$ python -q
>>> import numpy as np
>>> import numpy.linalg as la
>>> np.set_printoptions(precision=3, suppress=True, linewidth=140, sign=" ")
>>> K = np.array([[5, 0, 4, 10], [0, 25, 10, 15], [4, 10, 9, 11], [10, 15, 11, 34]])
>>> print(K)
[[  5   0   4  10]
 [  0  25  10  15]
 [  4  10   9  11]
 [ 10  15  11  34]]
>>> rank = la.matrix_rank(K)
>>> print(rank)
3
>>> null = la.svd(K)[2][rank:].T
>>> print([int(la.matrix_rank(K[:i])) for i in range(1, len(K) + 1)])
[1, 2, 3, 3]
>>> print([int(la.matrix_rank(np.delete(K, i, axis=0))) for i in range(4)])
[3, 3, 3, 3]
>>> print(la.matrix_rank(K.T @ K), la.matrix_rank(K @ K.T))
3 3
>>> print(null @ null.T)
[[ 0.674  0.256 -0.337 -0.202]
 [ 0.256  0.097 -0.128 -0.077]
 [-0.337 -0.128  0.168  0.101]
 [-0.202 -0.077  0.101  0.061]]
>>> print(round(la.norm(K, 2) / la.norm(K), 3))
0.95
>>> print(la.matrix_rank(K, rtol=0.1))
2
>>> print(la.cond(K) > 100)
True
>>> evals, vecs = la.eigh(K)
>>> print(evals.round(3) + 0)
[  0.      4.296  16.57   52.134]
>>> print(np.abs(vecs[:, -1]))
[ 0.188  0.538  0.334  0.751]
>>> print(np.round(vecs @ np.diag(evals) @ vecs.T, 3) + 0)
[[  5.   0.   4.  10.]
 [  0.  25.  10.  15.]
 [  4.  10.   9.  11.]
 [ 10.  15.  11.  34.]]
>>> print(round(evals.sum(), 3), np.trace(K))
73.0 73
>>> print(np.round(la.svd(K, compute_uv=False), 3) + 0)
[ 52.134  16.57    4.296   0.   ]
>>> print(la.eigvalsh(K + 3 * np.eye(4)))
[  3.      7.296  19.57   55.134]
>>> Y = K[0, 0] * K[1:] - np.outer(K[1:, 0], K[0])
>>> print(Y)
[[   0  125   50   75]
 [   0   50   29   15]
 [   0   75   15   70]]
>>> print(K[:, 0] / K[0, 0])
[ 1.   0.   0.8  2. ]
>>> feats = np.array([[7.0, -15.0, 15.0, 0.0],
...     [-15.0, 23.0, -25.0, 0.0],
...     [15.0, -25.0, 23.0, 0.0],
...     [0.0, 0.0, 0.0, -2.0]])
>>> print(feats)
[[  7. -15.  15.   0.]
 [-15.  23. -25.   0.]
 [ 15. -25.  23.   0.]
 [  0.   0.   0.  -2.]]
>>> print(np.trace(feats))
51.0
>>> print(round(la.det(feats), 3))
-456.0
>>> Y = la.inv(feats)
>>> print(np.round(la.slogdet(feats)[0], 3))
-1.0
>>> print(round(la.det(feats) * la.det(Y), 3))
1.0
>>> print(Y)
[[-0.421 -0.132  0.132 -0.   ]
 [-0.132 -0.281 -0.219 -0.   ]
 [ 0.132 -0.219 -0.281 -0.   ]
 [-0.    -0.    -0.    -0.5  ]]
>>> print(np.round(feats @ Y, 3) + 0)
[[ 1.  0.  0.  0.]
 [ 0.  1.  0.  0.]
 [ 0.  0.  1.  0.]
 [ 0.  0.  0.  1.]]
>>> evals, vecs = la.eigh(feats)
>>> print((evals > 1e-8).sum(), (evals < -1e-8).sum())
1 3
>>> print(np.unique(evals.round(6) + 0, return_counts=True)[1])
[ 3  1]
>>> print(la.eigvalsh(feats @ feats))
[    4.     4.     4.  3249.]
>>> print(round(float(evals.sum()), 3), np.trace(feats))
51.0 51.0
>>> print(np.abs(vecs[:, -1]))
[ 0.391  0.651  0.651  0.   ]
>>> data = np.loadtxt("data.csv", delimiter=",")
>>> print(data)
[[ 0.016 -0.054 -0.068]
 [ 4.338 -0.047  1.626]
 [ 4.583  8.858  5.574]
 [ 1.635  2.207  1.605]
 [-1.83  17.51   7.268]
 [-2.973 13.208  4.743]
 [ 2.79   2.199  2.031]
 [-2.007  8.801  3.189]
 [ 6.809  8.673  6.394]
 [ 0.299 13.354  6.005]
 [ 4.147 10.965  6.408]
 [-2.363 15.304  6.016]
 [ 6.636 -0.022  2.368]
 [-1.459  6.575  2.491]]
>>> Y = np.array([[2, 2, 1], [2, 1, 1], [-1, -2, -2]])
>>> print(la.matrix_rank(np.vstack([data, Y.T])))
3
>>> print(np.einsum("ij->j", data))
[  20.621  107.531   55.65 ]
>>> print(la.matrix_rank(data @ Y))
3
>>> print(np.vstack([data, Y.T]).shape)
(17, 3)
>>> D = la.norm(data[:, None] - data[None], axis=-1)
>>> print(np.flatnonzero(D[10] < D.mean() / 2))
[  2   8  10]
>>> print(la.matrix_rank(D ** 2))
5
>>> print(np.unravel_index(D.round(6).argmax(), D.shape))
(np.int64(4), np.int64(12))
>>> A = 2 * np.eye(4) + np.ones((4, 4))
>>> print(A)
[[ 3.  1.  1.  1.]
 [ 1.  3.  1.  1.]
 [ 1.  1.  3.  1.]
 [ 1.  1.  1.  3.]]
>>> evals, vecs = la.eig(A)
>>> print(np.sort(la.eigvals(A.T)))
[ 2.  2.  2.  6.]
>>> print(np.round(A @ vecs[:, 0] - evals[0] * vecs[:, 0], 3) + 0)
[ 0.  0.  0.  0.]
>>> print(np.sort(la.eigvals(A @ A)))
[  4.   4.   4.  36.]
>>> print(np.sort(la.eigvals(la.inv(A))))
[ 0.167  0.5    0.5    0.5  ]
>>> print(round(np.prod(evals), 3))
48.0
>>> arr = np.loadtxt("w.csv", delimiter=",")
>>> print(arr)
[[ 1.  0.  0.  0.]
 [ 0.  1.  0.  0.]
 [ 4.  2.  1.  0.]
 [ 5.  4.  3.  1.]]
>>> q = arr.astype(float).copy()
>>> for j in range(4):
...     q[:, j] -= q[:, :j] @ (q[:, :j].T @ q[:, j])
...     q[:, j] /= la.norm(q[:, j])
... 
>>> print(np.round(q.T @ q, 3) + 0)
[[ 1.  0.  0.  0.]
 [ 0.  1.  0.  0.]
 [ 0.  0.  1.  0.]
 [ 0.  0.  0.  1.]]
